% python3 -q
>>> import numpy as np
>>> np.set_printoptions(precision=2, suppress=True, linewidth=200, legacy="1.25")
>>> def rd(a):
...     return np.round(a, 2) + 0
... 
>>> data = np.loadtxt("mat.csv", delimiter=",")
>>> data
array([[  2.,  -5., -34., -38.,  -1., -16.],
       [-54., -17.,  25.,   0.,  27.,  14.],
       [-49.,   8.,  38.,  18.,  34.,  13.],
       [ 30.,  18., -28., -16., -10., -18.],
       [ 19., -79., -51., -50., -45.,   1.],
       [ 48.,   7., -57., -40., -25., -28.]])
>>> cov = data.T @ data
>>> cov
array([[ 8886.,  -109., -7825., -4308., -5481., -3290.],
       [ -109.,  6992.,  3175.,  3716.,  3018.,  -653.],
       [-7825.,  3175.,  9859.,  7254.,  6001.,  3437.],
       [-4308.,  3716.,  7254.,  6124.,  4060.,  2200.],
       [-5481.,  3018.,  6001.,  4060.,  4636.,  1671.],
       [-3290.,  -653.,  3437.,  2200.,  1671.,  1730.]])
>>> np.linalg.matrix_rank(cov)
3
>>> np.allclose(cov, cov.T)
True
>>> (data @ data.T).shape
(6, 6)
>>> rd(np.linalg.svd(data, compute_uv=False) ** 2)
array([27778.98,  8231.46,  2216.55,     0.  ,     0.  ,     0.  ])
>>> np.linalg.lstsq(cov[:-1].T, cov[-1])[2]
3
>>> np.allclose(cov[:-1].T @ np.linalg.lstsq(cov[:-1].T, cov[-1])[0], cov[-1])
True
>>> rd(cov @ np.linalg.pinv(cov) @ cov)
array([[ 8886.,  -109., -7825., -4308., -5481., -3290.],
       [ -109.,  6992.,  3175.,  3716.,  3018.,  -653.],
       [-7825.,  3175.,  9859.,  7254.,  6001.,  3437.],
       [-4308.,  3716.,  7254.,  6124.,  4060.,  2200.],
       [-5481.,  3018.,  6001.,  4060.,  4636.,  1671.],
       [-3290.,  -653.,  3437.,  2200.,  1671.,  1730.]])
>>> rd(data @ np.linalg.pinv(data) @ data)
array([[  2.,  -5., -34., -38.,  -1., -16.],
       [-54., -17.,  25.,   0.,  27.,  14.],
       [-49.,   8.,  38.,  18.,  34.,  13.],
       [ 30.,  18., -28., -16., -10., -18.],
       [ 19., -79., -51., -50., -45.,   1.],
       [ 48.,   7., -57., -40., -25., -28.]])
>>> np.linalg.lstsq(data[:-1].T, data[-1])[2]
3
>>> np.unique(data.round(6), axis=0).shape
(6, 6)
>>> rd(np.trace(np.linalg.pinv(data) @ data))
3.0
>>> rng = np.random.default_rng(7438)
>>> idx = rng.permutation(6)
>>> idx
array([0, 4, 1, 2, 5, 3])
>>> Y = data[idx][:, idx]
>>> rd(np.sort(np.abs(np.linalg.eigvals(Y))))
array([ 0.  ,  0.  ,  0.  ,  7.76, 54.18, 54.18])
>>> np.allclose(Y, data)
False
>>> Y
array([[  2.,  -1.,  -5., -34., -16., -38.],
       [ 19., -45., -79., -51.,   1., -50.],
       [-54.,  27., -17.,  25.,  14.,   0.],
       [-49.,  34.,   8.,  38.,  13.,  18.],
       [ 48., -25.,   7., -57., -28., -40.],
       [ 30., -10.,  18., -28., -18., -16.]])
>>> np.diag(Y)
array([  2., -45., -17.,  38., -28., -16.])
>>> F = np.load("layer5.npy")
>>> rd(F)
array([[ 0.15, -0.06, -0.15,  0.19, -0.02,  0.23, -0.1 ],
       [-0.06,  0.03,  0.06, -0.08,  0.01, -0.1 ,  0.04],
       [-0.15,  0.06,  0.15, -0.19,  0.02, -0.23,  0.1 ],
       [ 0.19, -0.08, -0.19,  0.24, -0.03,  0.3 , -0.13],
       [-0.02,  0.01,  0.02, -0.03,  0.  , -0.03,  0.01],
       [ 0.23, -0.1 , -0.23,  0.3 , -0.03,  0.36, -0.16],
       [-0.1 ,  0.04,  0.1 , -0.13,  0.01, -0.16,  0.07]])
>>> x = np.array([1, 2, 2, -2, -1, -2, 2])
>>> rd(F @ F @ x)
array([-1.3 ,  0.56,  1.3 , -1.67,  0.19, -2.04,  0.93])
>>> rd(np.linalg.eigvalsh(2 * F - np.eye(7)))
array([-1., -1., -1., -1., -1., -1.,  1.])
>>> def softmax(z):
...     e = np.exp(z - z.max(axis=-1, keepdims=True))
...     return e / e.sum(axis=-1, keepdims=True)
... 
>>> rd(softmax(10 * F[6]))
array([0.04, 0.18, 0.34, 0.03, 0.14, 0.02, 0.25])
>>> scores = F @ F.T / np.sqrt(7)
>>> softmax(scores).round(6).argmax(axis=1)
array([5, 2, 2, 5, 2, 5, 2])
>>> rd(softmax(scores))
array([[0.15, 0.14, 0.13, 0.15, 0.14, 0.15, 0.14],
       [0.14, 0.15, 0.15, 0.14, 0.14, 0.14, 0.15],
       [0.14, 0.15, 0.15, 0.13, 0.15, 0.13, 0.15],
       [0.15, 0.14, 0.13, 0.15, 0.14, 0.16, 0.13],
       [0.14, 0.14, 0.14, 0.14, 0.14, 0.14, 0.14],
       [0.15, 0.13, 0.13, 0.16, 0.14, 0.16, 0.13],
       [0.14, 0.15, 0.15, 0.14, 0.14, 0.14, 0.15]])
